% ipython --no-banner

In [1]: import numpy as np

In [2]: import numpy.linalg as la

In [3]: np.set_printoptions(precision=2, suppress=True, linewidth=140, floatmode="fixed")

In [4]: feats = np.load("case2.npy")

In [5]: feats
Out[5]: 
array([[ 1.64,  0.03, -0.17,  3.57],
       [-0.76,  0.09, -0.10, -2.01],
       [-1.02, -0.14,  0.09, -2.00],
       [-1.00, -0.08, -0.02, -2.22],
       [ 0.47,  0.11, -0.19,  0.96],
       [-1.36, -0.04,  0.18, -2.52],
       [ 1.08, -0.16,  0.09,  2.14],
       [ 1.06, -0.07, -0.16,  2.17],
       [ 1.79, -0.11, -0.03,  3.89],
       [-1.19,  0.23, -0.11, -2.65],
       [ 2.30, -0.26, -0.05,  4.93],
       [ 0.68,  0.05,  0.02,  1.02],
       [ 0.52,  0.05,  0.01,  1.07],
       [-0.02,  0.09, -0.03, -0.18],
       [ 1.38, -0.11, -0.19,  2.73],
       [ 1.63,  0.07, -0.10,  3.17],
       [-1.09, -0.11,  0.00, -2.14],
       [-1.12, -0.04,  0.08, -2.03],
       [-1.03, -0.04, -0.07, -1.96],
       [ 1.43, -0.17, -0.04,  2.87],
       [-0.80,  0.17,  0.12, -1.67],
       [-0.98, -0.08,  0.03, -1.84],
       [ 0.01, -0.02,  0.00,  0.01],
       [-0.83,  0.02,  0.18, -1.71],
       [ 0.20,  0.00,  0.08,  0.39],
       [ 0.72,  0.15,  0.09,  1.13],
       [-0.88,  0.10, -0.04, -1.66],
       [-0.85, -0.08, -0.02, -1.75]])

In [6]: z = feats[:, 2] > np.median(feats[:, 2])

In [7]: r0 = feats[z].mean(axis=0) - feats[~z].mean(axis=0)

In [8]: ((feats - feats.mean(axis=0)) @ r0 > 0).astype(int)
Out[8]: array([0, 1, 1, 1, 0, 1, 0, 0, 0, 1, 0, 0, 0, 1, 0, 0, 1, 1, 1, 0, 1, 1, 1, 1, 0, 0, 1, 1])

In [9]: z.astype(int)
Out[9]: array([0, 0, 1, 0, 0, 1, 1, 0, 0, 0, 0, 1, 1, 0, 0, 0, 1, 1, 0, 0, 1, 1, 1, 1, 1, 1, 0, 0])

In [10]: np.argsort(-np.abs(r0).round(6), kind="stable")
Out[10]: array([3, 0, 2, 1])

In [11]: D = la.norm(feats[:, None] - feats[None], axis=-1)

In [12]: la.matrix_rank(D ** 2)
Out[12]: np.int64(6)

In [13]: D.shape
Out[13]: (28, 28)

In [14]: D[23].round(6).argsort(kind="stable")[:4]
Out[14]: array([23, 20, 27, 26])

In [15]: np.flatnonzero(D[23] < D.mean() / 2)
Out[15]: array([ 1,  2,  3,  5,  9, 16, 17, 18, 20, 21, 23, 26, 27])

In [16]: Xs = feats - feats.mean(axis=0)

In [17]: U, sig, vt = la.svd(Xs, full_matrices=False)

In [18]: np.abs(U[:, 0]).argmax()
Out[18]: np.int64(10)

In [19]: (np.sign(U[:, 0]) == np.sign(U[0, 0])).astype(int)
Out[19]: array([1, 0, 0, 0, 1, 0, 1, 1, 1, 0, 1, 1, 1, 0, 1, 1, 0, 0, 0, 1, 0, 0, 0, 0, 1, 1, 0, 0])

In [20]: la.matrix_rank(Xs)
Out[20]: np.int64(4)

In [21]: np.round(Xs.mean(axis=0), 2) + 0
Out[21]: array([0.00, 0.00, 0.00, 0.00])

In [22]: vt[0] * np.sign(vt[0, np.abs(vt[0]).argmax()])
Out[22]: array([ 0.44, -0.01, -0.02,  0.90])

In [23]: np.searchsorted(np.cumsum(sig ** 2) / (sig ** 2).sum(), 0.9) + 1
Out[23]: np.int64(1)

In [24]: sig
Out[24]: array([13.40,  0.64,  0.46,  0.34])

In [25]: np.round(sig ** 2 / (sig ** 2).sum(), 2) + 0
Out[25]: array([1.00, 0.00, 0.00, 0.00])

In [26]: np.abs(vt[0]).argmax()
Out[26]: np.int64(3)

In [27]: data = np.load("a.npy")

In [28]: data
Out[28]: 
array([[ 0, -3,  0, -3],
       [ 0, -1,  0, -1],
       [ 0, -3,  0, -3],
       [ 0, -1,  0, -1]])

In [29]: cov = data.T @ data

In [30]: np.round(la.svd(data, compute_uv=False) ** 2, 2) + 0
Out[30]: array([40.00,  0.00,  0.00,  0.00])

In [31]: la.eigvalsh(cov)[::-1]
Out[31]: array([40.00,  0.00,  0.00,  0.00])

In [32]: rng = np.random.default_rng(77)

In [33]: ang = np.sort(rng.uniform(-2, 2, 22))

In [34]: J = np.c_[ang, ang ** 2, ang ** 3] @ np.array([[-3, 2, -1, 3], [2, 4, 3, -2], [-5, 1, -2, 0]])

In [35]: J.round(2) + 0
Out[35]: 
array([[ 32.19,   3.06,  18.44, -10.27],
       [ 24.91,   2.55,  14.47,  -8.79],
       [ 20.23,   2.15,  11.87,  -7.75],
       [ 20.08,   2.14,  11.79,  -7.72],
       [ 10.55,   1.07,   6.32,  -5.17],
       [  5.13,   0.27,   3.07,  -3.23],
       [  4.32,   0.14,   2.56,  -2.86],
       [  4.08,   0.10,   2.41,  -2.75],
       [  3.46,   0.00,   2.03,  -2.45],
       [  3.19,  -0.04,   1.86,  -2.31],
       [  2.67,  -0.12,   1.53,  -2.03],
       [  2.13,  -0.19,   1.19,  -1.70],
       [ -0.57,   0.59,  -0.10,   0.53],
       [ -1.26,   1.60,  -0.04,   0.90],
       [ -3.96,   4.97,   0.09,   1.11],
       [ -6.50,   7.46,  -0.04,   0.96],
       [ -8.30,   9.02,  -0.21,   0.81],
       [ -8.69,   9.34,  -0.26,   0.78],
       [ -9.46,   9.97,  -0.35,   0.71],
       [-16.36,  15.03,  -1.41,   0.05],
       [-17.31,  15.67,  -1.58,  -0.04],
       [-33.40,  25.45,  -4.93,  -1.58]])

In [36]: # looks like rank 3

In [37]: U, sig, vt = la.svd(data)

In [38]: V = vt[:(sig > 1e-8).sum()]

In [39]: vec = data[0] + -3 * data[1] + rng.integers(2) * np.eye(4)[0]

In [40]: vec
Out[40]: array([0.00, 0.00, 0.00, 0.00])

In [41]: round(float(la.norm(vec - V.T @ V @ vec)), 2)
Out[41]: 0.0

In [42]: cov = np.cov(J, rowvar=False)

In [43]: cov.shape
Out[43]: (4, 4)

In [44]: np.corrcoef(J.T)
Out[44]: 
array([[ 1.00, -0.75,  0.93, -0.83],
       [-0.75,  1.00, -0.45,  0.34],
       [ 0.93, -0.45,  1.00, -0.93],
       [-0.83,  0.34, -0.93,  1.00]])

In [45]: np.round(la.eigvalsh(cov)[::-1], 2) + 0
Out[45]: array([283.16,  26.59,   1.46,   0.00])

In [46]: np.polyfit(J[:, 0], J[:, 1], 1)
Out[46]: array([-0.34,  5.43])

In [47]: np.argsort(-J.std(axis=0).round(6), kind="stable")
Out[47]: array([0, 1, 2, 3])

In [48]: cov
Out[48]: 
array([[219.98, -74.42,  80.54, -42.65],
       [-74.42,  44.98, -17.70,   7.96],
       [ 80.54, -17.70,  34.13, -18.97],
       [-42.65,   7.96, -18.97,  12.12]])

In [49]: J.std(axis=0)
Out[49]: array([14.49,  6.55,  5.71,  3.40])
